In [1]: import numpy as np

In [2]: from numpy import linalg as LA

In [3]: np.set_printoptions(precision=2, suppress=True, linewidth=160, sign=" ")

In [4]: X = np.array([[0, 0, 0, 0, 0, 0],
   ...:     [0, 0, 0, 4, 0, 0],
   ...:     [0, 0, 0, 0, 0, 0],
   ...:     [0, 0, 0, 0, 1, 4],
   ...:     [0, -1, -4, 0, 0, 0],
   ...:     [0, 0, 0, 0, 0, 0],
   ...:     [0, 0, 0, 0, 0, 0],
   ...:     [0, 0, 3, 0, -2, 0],
   ...:     [5, 0, 0, 0, 0, 0]])

In [5]: round(float(LA.norm(X, 2) / LA.norm(X)), 2)
Out[5]: 0.56

In [6]: LA.matrix_rank(X, rtol=0.1)
Out[6]: np.int64(5)

In [7]: LA.cond(X) > 100
Out[7]: np.True_

In [8]: rng = np.random.default_rng(97)

In [9]: mat = rng.normal(size=(16, 4))

In [10]: mat = 10 * mat / LA.norm(mat, axis=1, keepdims=True)

In [11]: mat
Out[11]: 
array([[-1.63,  7.24, -2.66, -6.15],
       [-5.98, -4.32, -2.28, -6.35],
       [ 4.94, -6.51,  5.3 , -2.25],
       [-2.71, -8.72,  1.54,  3.77],
       [ 2.52, -4.49, -8.52,  0.94],
       [-2.75,  3.15,  7.33,  5.37],
       [-8.85, -3.06, -2.76,  2.16],
       [-6.75, -3.28,  0.55, -6.58],
       [ 6.82,  5.22, -4.84, -1.66],
       [-1.55, -2.5 , -5.6 ,  7.74],
       [ 1.61, -5.48, -5.12,  6.42],
       [-3.6 , -4.57, -5.11,  6.33],
       [-7.14,  0.16,  2.64, -6.48],
       [-0.85, -7.33, -6.54, -1.67],
       [ 9.76, -0.12,  1.65, -1.4 ],
       [-2.86,  7.97, -4.66, -2.59]])

In [12]: W = np.array([[3, 0, 3, 0, 3, 3],
    ...:     [3, 2, 2, 0, 2, 2],
    ...:     [2, 3, 1, 3, 1, 1],
    ...:     [2, 3, 2, 0, 0, 1],
    ...:     [0, 0, 1, 0, 1, 2],
    ...:     [3, 1, 2, 2, 3, 2]])

In [13]: c = np.array([-2, 0, 2, 2, -2, 0])

In [14]: H = np.maximum(X @ W + c, 0)

In [15]: (H > 0).mean(axis=0)
Out[15]: array([ 0.44,  0.33,  0.89,  0.89,  0.22,  0.33])

In [16]: cent = np.array([[-1, -2], [2, -1], [0, 0], [0, -1], [0, -1], [0, 1]])

In [17]: H @ cent
Out[17]: 
array([[  0,  -2],
       [ 18, -22],
       [  0,  -2],
       [ -2, -35],
       [  0,   0],
       [  0,  -2],
       [  0,  -2],
       [ 14, -28],
       [-13, -26]])
